% ipython --no-banner

In [1]: import numpy as np

In [2]: np.set_printoptions(precision=3, suppress=True, linewidth=100, legacy="1.25")

In [3]: tidy = lambda a: np.round(a, 3) + 0

In [4]: W0 = np.array([[5.0, 1.0, 1.0, 1.0],
   ...:     [1.0, 5.0, 1.0, 1.0],
   ...:     [1.0, 1.0, 5.0, 1.0],
   ...:     [1.0, 1.0, 1.0, 5.0]])

In [5]: M2 = np.array([[7, -1], [6, 2], [1, -9], [-7, -8]])

In [6]: M2.T @ W0.T
Out[6]: 
array([[ 35.,  31.,  11., -21.],
       [-20.,  -8., -52., -48.]])

In [7]: np.einsum("ik,kj->ij", W0, M2)
Out[7]: 
array([[ 35., -20.],
       [ 31.,  -8.],
       [ 11., -52.],
       [-21., -48.]])

In [8]: print(np.einsum("ij->j", W0))
[8. 8. 8. 8.]

In [9]: np.vstack([W0, M2.T]).shape
Out[9]: (6, 4)

In [10]: np.einsum("ij,ij->i", W0, W0)
Out[10]: array([28., 28., 28., 28.])

In [11]: print(np.linalg.matrix_rank(W0 @ M2))
2

In [12]: L = np.linalg.cholesky(W0)

In [13]: tidy(L)
Out[13]: 
array([[2.236, 0.   , 0.   , 0.   ],
       [0.447, 2.191, 0.   , 0.   ],
       [0.447, 0.365, 2.16 , 0.   ],
       [0.447, 0.365, 0.309, 2.138]])

In [14]: np.linalg.eigvalsh(W0).min() > 0
Out[14]: True

In [15]: rng = np.random.default_rng(5934)

In [16]: z = rng.permutation(4)

In [17]: M2 = W0[:, z] * rng.choice([-1, 1], 4)

In [18]: print(M2)
[[5. 1. 1. 1.]
 [1. 5. 1. 1.]
 [1. 1. 1. 5.]
 [1. 1. 5. 1.]]

In [19]: U, _, Vh = np.linalg.svd(W0.T @ M2)

In [20]: tidy(np.linalg.lstsq(W0, M2)[0])
Out[20]: 
array([[1., 0., 0., 0.],
       [0., 1., 0., 0.],
       [0., 0., 0., 1.],
       [0., 0., 1., 0.]])

In [21]: tidy(U @ Vh)
Out[21]: 
array([[1., 0., 0., 0.],
       [0., 1., 0., 0.],
       [0., 0., 0., 1.],
       [0., 0., 1., 0.]])

In [22]: evals, V = np.linalg.eig(W0)

In [23]: tidy(np.sort(np.linalg.eigvals(W0.T)))
Out[23]: array([4., 4., 4., 8.])

In [24]: tidy(W0 @ V[:, 0] - evals[0] * V[:, 0])
Out[24]: array([0., 0., 0., 0.])

In [25]: tidy(np.sort(np.linalg.eigvals(W0 @ W0)))
Out[25]: array([16., 16., 16., 64.])

In [26]: tidy(np.sort(np.linalg.eigvals(np.linalg.inv(W0))))
Out[26]: array([0.125, 0.25 , 0.25 , 0.25 ])

In [27]: tidy(np.prod(evals))
Out[27]: 512.0

In [28]: E = np.array([[1, 1, 0, 0, 0],
    ...:     [0, 3, 3, 1, 0],
    ...:     [0, 2, 1, 1, 2],
    ...:     [3, 2, 3, 2, 2],
    ...:     [2, 3, 2, 3, 0]])

In [29]: np.kron(np.eye(2, dtype=int), E)
Out[29]: 
array([[1, 1, 0, 0, 0, 0, 0, 0, 0, 0],
       [0, 3, 3, 1, 0, 0, 0, 0, 0, 0],
       [0, 2, 1, 1, 2, 0, 0, 0, 0, 0],
       [3, 2, 3, 2, 2, 0, 0, 0, 0, 0],
       [2, 3, 2, 3, 0, 0, 0, 0, 0, 0],
       [0, 0, 0, 0, 0, 1, 1, 0, 0, 0],
       [0, 0, 0, 0, 0, 0, 3, 3, 1, 0],
       [0, 0, 0, 0, 0, 0, 2, 1, 1, 2],
       [0, 0, 0, 0, 0, 3, 2, 3, 2, 2],
       [0, 0, 0, 0, 0, 2, 3, 2, 3, 0]])

In [30]: tidy(np.linalg.eigvals(E))
Out[30]: array([ 7.369+0.j   ,  1.267+1.155j,  1.267-1.155j, -1.452+1.016j, -1.452-1.016j])

In [31]: tidy(np.linalg.det(E[::-1]))
Out[31]: 68.0

In [32]: tidy(np.poly(E))
Out[32]: array([  1.,  -7.,  -4.,  10.,   5., -68.])

In [33]: vec = np.array([4, 0, 1, 3, 2])

In [34]: rhs = E @ vec

In [35]: beta, lr = np.zeros(5), 1 / np.linalg.norm(E, 2) ** 2

In [36]: for i in range(8):
    ...:     beta -= lr * E.T @ (E @ beta - rhs)
    ...:     if i % 2 == 0: print(i, round(np.linalg.norm(E @ beta - rhs), 3))
    ...: 
0 9.252
2 7.634
4 6.304
6 5.213

In [37]: tidy(np.linalg.cond(E))
Out[37]: 8.832

In [38]: M2 = E + rng.integers(-2, 3, (5, 1)) @ rng.integers(-2, 3, (1, 5))

In [39]: M2
Out[39]: 
array([[ 1,  1,  0,  0,  0],
       [ 4,  3,  3,  5,  2],
       [-2,  2,  1, -1,  1],
       [-1,  2,  3, -2,  0],
       [-2,  3,  2, -1, -2]])

In [40]: np.linalg.matrix_rank(M2 - E, tol=1e-8)
Out[40]: 1

In [41]: print(np.abs(M2 - E).sum(axis=1))
[ 0 10  5 10 10]

In [42]: z = rng.integers(0, 3, 6)

In [43]: K = np.triu((z[:, None] == z) & (rng.random((6, 6)) < 0.8), 1).astype(int)

In [44]: K += K.T

In [45]: K
Out[45]: 
array([[0, 1, 1, 0, 1, 0],
       [1, 0, 1, 0, 0, 1],
       [1, 1, 0, 0, 1, 0],
       [0, 0, 0, 0, 0, 0],
       [1, 0, 1, 0, 0, 1],
       [0, 1, 0, 0, 1, 0]])

In [46]: evals, V = np.linalg.eigh(K)

In [47]: vec = np.array([1, 2, -1, 2, -2, 2])

In [48]: tidy(V * np.abs(evals) @ V.T)
Out[48]: 
array([[ 1.475,  0.246,  0.475,  0.   ,  0.246,  0.692],
       [ 0.246,  1.198,  0.246,  0.   ,  1.198, -0.1  ],
       [ 0.475,  0.246,  1.475,  0.   ,  0.246,  0.692],
       [ 0.   ,  0.   ,  0.   ,  0.   ,  0.   ,  0.   ],
       [ 0.246,  1.198,  0.246,  0.   ,  1.198, -0.1  ],
       [ 0.692, -0.1  ,  0.692,  0.   , -0.1  ,  1.01 ]])

In [49]: tidy(vec @ K @ vec / (vec @ vec)), tidy(evals[0]), tidy(evals[-1])
Out[49]: (-0.111, -2.177, 2.856)

In [50]: F = np.load("test19.npy")

In [51]: print(F)
[[0. 1. 1. 1. 0. 0.]
 [3. 1. 2. 3. 3. 0.]
 [0. 0. 1. 3. 1. 0.]
 [0. 2. 2. 1. 1. 0.]
 [1. 3. 1. 2. 1. 0.]
 [0. 0. 0. 0. 0. 8.]]

In [52]: z = rng.permutation(6)

In [53]: z
Out[53]: array([4, 1, 2, 5, 3, 0])

In [54]: M2 = F[z][:, z]

In [55]: print(tidy(np.linalg.det(M2)), tidy(np.linalg.det(F[z])))
184.0 -184.0

In [56]: M2
Out[56]: 
array([[1., 3., 1., 0., 2., 1.],
       [3., 1., 2., 0., 3., 3.],
       [1., 0., 1., 0., 3., 0.],
       [0., 0., 0., 8., 0., 0.],
       [1., 2., 2., 0., 1., 0.],
       [0., 1., 1., 0., 1., 0.]])

In [57]: tidy(np.sort(np.abs(np.linalg.eigvals(M2))))
Out[57]: array([0.907, 0.907, 1.559, 2.543, 7.045, 8.   ])

In [58]: A = np.load("data.npy")

In [59]: print(A)
[[-3.787  0.061  3.525 -1.037]
 [ 0.061 -5.806 -1.39   2.567]
 [ 3.525 -1.39  -1.352 -4.298]
 [-1.037  2.567 -4.298 -1.056]]

In [60]: tidy(np.linalg.eigvals(A))
Out[60]: array([ 4.999, -3.   , -7.   , -7.   ])

In [61]: tidy(np.einsum("ij,ji->", A, A))
Out[61]: 131.992

In [62]: tidy(np.einsum("ii->", A))
Out[62]: -12.001

In [63]: tidy(np.linalg.det(A[::-1]))
Out[63]: -734.951

In [64]: print(tidy(np.linalg.det(2 * A)), tidy(np.linalg.det(A)))
-11759.213 -734.951

In [65]: M2 = A / np.linalg.norm(A, axis=1, keepdims=True)

In [66]: cov = M2 @ M2.T

In [67]: tidy(cov[3])
Out[67]: array([-0.362, -0.345,  0.102,  1.   ])

In [68]: tidy(np.degrees(np.arccos(np.clip(cov[3, 1], -1, 1))))
Out[68]: 110.18

In [69]: (cov - 2 * np.eye(4)).round(6).argmax(axis=1)
Out[69]: array([1, 2, 3, 2])

In [70]: (np.abs(cov) > 0.9).astype(int)
Out[70]: 
array([[1, 0, 0, 0],
       [0, 1, 0, 0],
       [0, 0, 1, 0],
       [0, 0, 0, 1]])

In [71]: M2 = np.linalg.invert(A)
AttributeError: module 'numpy.linalg' has no attribute 'invert'


In [72]: M2 = np.linalg.inv(A)

In [73]: tidy(np.linalg.inv(M2))
Out[73]: 
array([[-3.787,  0.061,  3.525, -1.037],
       [ 0.061, -5.806, -1.39 ,  2.567],
       [ 3.525, -1.39 , -1.352, -4.298],
       [-1.037,  2.567, -4.298, -1.056]])

In [74]: tidy(M2)
Out[74]: 
array([[-0.191, -0.075,  0.037, -0.144],
       [-0.075, -0.15 , -0.074,  0.011],
       [ 0.037, -0.074, -0.01 , -0.175],
       [-0.144,  0.011, -0.175, -0.067]])

In [75]: np.allclose(M2, A.T)
Out[75]: False

In [76]: evals, V = np.linalg.eig(M2)

In [77]: tidy(M2 @ V[:, 0] - evals[0] * V[:, 0])
Out[77]: array([0., 0., 0., 0.])

In [78]: tidy(np.sort(np.linalg.eigvals(np.linalg.inv(M2))))
Out[78]: array([-7.   , -7.   , -3.   ,  4.999])

In [79]: J = np.tril(np.array([[3, 1, 3, 0, 4, 4],
    ...:     [2, 4, 4, 0, 4, 2],
    ...:     [1, 5, 2, 5, 4, 0],
    ...:     [1, 3, 5, 5, 0, 0],
    ...:     [1, 5, 4, 1, 5, 0],
    ...:     [5, 4, 2, 3, 5, 0]]), -1) + np.eye(6, dtype=int)

In [80]: J
Out[80]: 
array([[1, 0, 0, 0, 0, 0],
       [2, 1, 0, 0, 0, 0],
       [1, 5, 1, 0, 0, 0],
       [1, 3, 5, 1, 0, 0],
       [1, 5, 4, 1, 1, 0],
       [5, 4, 2, 3, 5, 1]])

In [81]: r0, v = J[4], J[0]

In [82]: r0 @ r0
Out[82]: 44

In [83]: pr = (r0 @ v) / (r0 @ r0) * r0

In [84]: print(tidy(np.linalg.norm(r0 + v) ** 2 + np.linalg.norm(r0 - v) ** 2))
90.0

In [85]: print(tidy(pr))
[0.023 0.114 0.091 0.023 0.023 0.   ]

In [86]: mat = np.loadtxt("arr.csv", delimiter=",")

In [87]: mat
Out[87]: 
array([[ 2., -3., -1.,  2.],
       [ 0., -4., -2.,  4.],
       [ 0.,  5.,  3., -4.],
       [ 0., -5., -2.,  5.]])

In [88]: r0 = np.array([5, 5, 0])

In [89]: np.array([np.convolve(row, r0, "same") for row in mat])
Out[89]: 
array([[ -5., -20.,   5.,  10.],
       [-20., -30.,  10.,  20.],
       [ 25.,  40.,  -5., -20.],
       [-25., -35.,  15.,  25.]])

In [90]: np.polyval(r0, mat[0])
Out[90]: array([30., 30.,  0., 30.])

In [91]: np.convolve(mat[0], r0)
Out[91]: array([ 10.,  -5., -20.,   5.,  10.,   0.])

In [92]: np.correlate(mat[0], mat[1], "full")
Out[92]: array([  8., -16.,  -6.,  22.,   0.,  -8.,   0.])

In [93]: r0 = np.array([2, 2, 1, -2])

In [94]: M2 = A + np.outer(r0, np.eye(4)[0])

In [95]: np.linalg.matrix_rank(M2 - A)
Out[95]: 1

In [96]: M2
Out[96]: 
array([[-1.787,  0.061,  3.525, -1.037],
       [ 2.061, -5.806, -1.39 ,  2.567],
       [ 4.525, -1.39 , -1.352, -4.298],
       [-3.037,  2.567, -4.298, -1.056]])

In [97]: print(tidy(np.linalg.det(M2) / np.linalg.det(A)), tidy(1 + np.linalg.solve(A, r0)[0]))
0.794 0.794

In [98]: (mat + mat.T) / 2
Out[98]: 
array([[ 2. , -1.5, -0.5,  1. ],
       [-1.5, -4. ,  1.5, -0.5],
       [-0.5,  1.5,  3. , -3. ],
       [ 1. , -0.5, -3. ,  5. ]])

In [99]: np.allclose(mat, mat.T)
Out[99]: False

In [100]: tidy(np.linalg.det(mat))
Out[100]: 4.0

In [101]: tidy(np.abs(np.linalg.eigvals(mat)).max())
Out[101]: 2.0

In [102]: tidy(np.linalg.matrix_power(mat, 3))
Out[102]: 
array([[  8., -21.,  -7.,  14.],
       [  0., -34., -14.,  28.],
       [  0.,  35.,  15., -28.],
       [  0., -35., -14.,  29.]])

In [103]: np.trace(mat)
Out[103]: 6.0

In [104]: mat @ mat
Out[104]: 
array([[  4.,  -9.,  -3.,   6.],
       [  0., -14.,  -6.,  12.],
       [  0.,  15.,   7., -12.],
       [  0., -15.,  -6.,  13.]])

In [105]: q, V = np.linalg.qr(mat[:, :1])[0], np.linalg.qr(mat[:, 1:])[0]

In [106]: sigma = np.linalg.svd(q.T @ V, compute_uv=False)

In [107]: print(tidy(np.linalg.norm(q @ q.T - V @ V.T, 2)))
1.0

In [108]: (sigma > 0.9).sum()
Out[108]: 1

In [109]: tidy(np.degrees(np.arccos(sigma.clip(0, 1))))
Out[109]: array([14.963])

In [110]: t = np.radians(45)

In [111]: Rm = np.eye(4)

In [112]: Rm[3, 3] = Rm[0, 0] = np.cos(t)

In [113]: Rm[3, 0], Rm[0, 3] = -np.sin(t), np.sin(t)

In [114]: print(tidy(Rm))
[[ 0.707  0.     0.     0.707]
 [ 0.     1.     0.     0.   ]
 [ 0.     0.     1.     0.   ]
 [-0.707  0.     0.     0.707]]

In [115]: M2 = mat @ Rm.T

In [116]: tidy(np.linalg.svd(mat, compute_uv=False)), tidy(np.linalg.svd(M2, compute_uv=False))
Out[116]: 
(array([12.368,  2.002,  0.999,  0.162]),
 array([12.368,  2.002,  0.999,  0.162]))

In [117]: np.allclose(np.linalg.norm(mat, axis=1), np.linalg.norm(M2, axis=1))
Out[117]: True

In [118]: np.allclose(mat @ mat.T, M2 @ M2.T)
Out[118]: True

In [119]: print(tidy(M2))
[[ 2.828 -3.    -1.     0.   ]
 [ 2.828 -4.    -2.     2.828]
 [-2.828  5.     3.    -2.828]
 [ 3.536 -5.    -2.     3.536]]

In [120]: M2 = np.array([[1], [-1], [-9], [-9], [-2]])

In [121]: m1 = np.block([[np.zeros((5, 5)), M2], [M2.T, np.zeros((1, 1))]])

In [122]: m1
Out[122]: 
array([[ 0.,  0.,  0.,  0.,  0.,  1.],
       [ 0.,  0.,  0.,  0.,  0., -1.],
       [ 0.,  0.,  0.,  0.,  0., -9.],
       [ 0.,  0.,  0.,  0.,  0., -9.],
       [ 0.,  0.,  0.,  0.,  0., -2.],
       [ 1., -1., -9., -9., -2.,  0.]])

In [123]: evals, V = np.linalg.eigh(A)

In [124]: vec = np.array([7, 3, 2, 5])

In [125]: print(tidy(np.linalg.eigvalsh(A[1:, 1:])))
[-7.    -5.129  3.915]

In [126]: print(tidy(np.abs(A).sum(axis=1).max()), tidy(np.abs(evals).max()))
10.565 7.0

In [127]: tidy(V * np.abs(evals) @ V.T)
Out[127]: 
array([[ 4.93 , -0.846, -1.285, -1.082],
       [-0.846,  6.345, -0.148, -1.112],
       [-1.285, -0.148,  5.741,  0.147],
       [-1.082, -1.112,  0.147,  4.982]])

In [128]: (np.sign(V[:, -1].round(6)) == np.sign(V[0, -1].round(6))).astype(int)
Out[128]: array([1, 0, 1, 0])

In [129]: U, sigma, Vh = np.linalg.svd(m1)

In [130]: V = Vh[:(sigma > 1e-8).sum()]

In [131]: vec = m1[2] + 3 * m1[4] + rng.integers(2) * np.eye(6)[4]

In [132]: vec
Out[132]: array([  0.,   0.,   0.,   0.,   0., -15.])

In [133]: np.allclose(V.T @ V @ vec, vec)
Out[133]: True

In [134]: tidy(np.linalg.norm(vec - V.T @ V @ vec))
Out[134]: 0.0
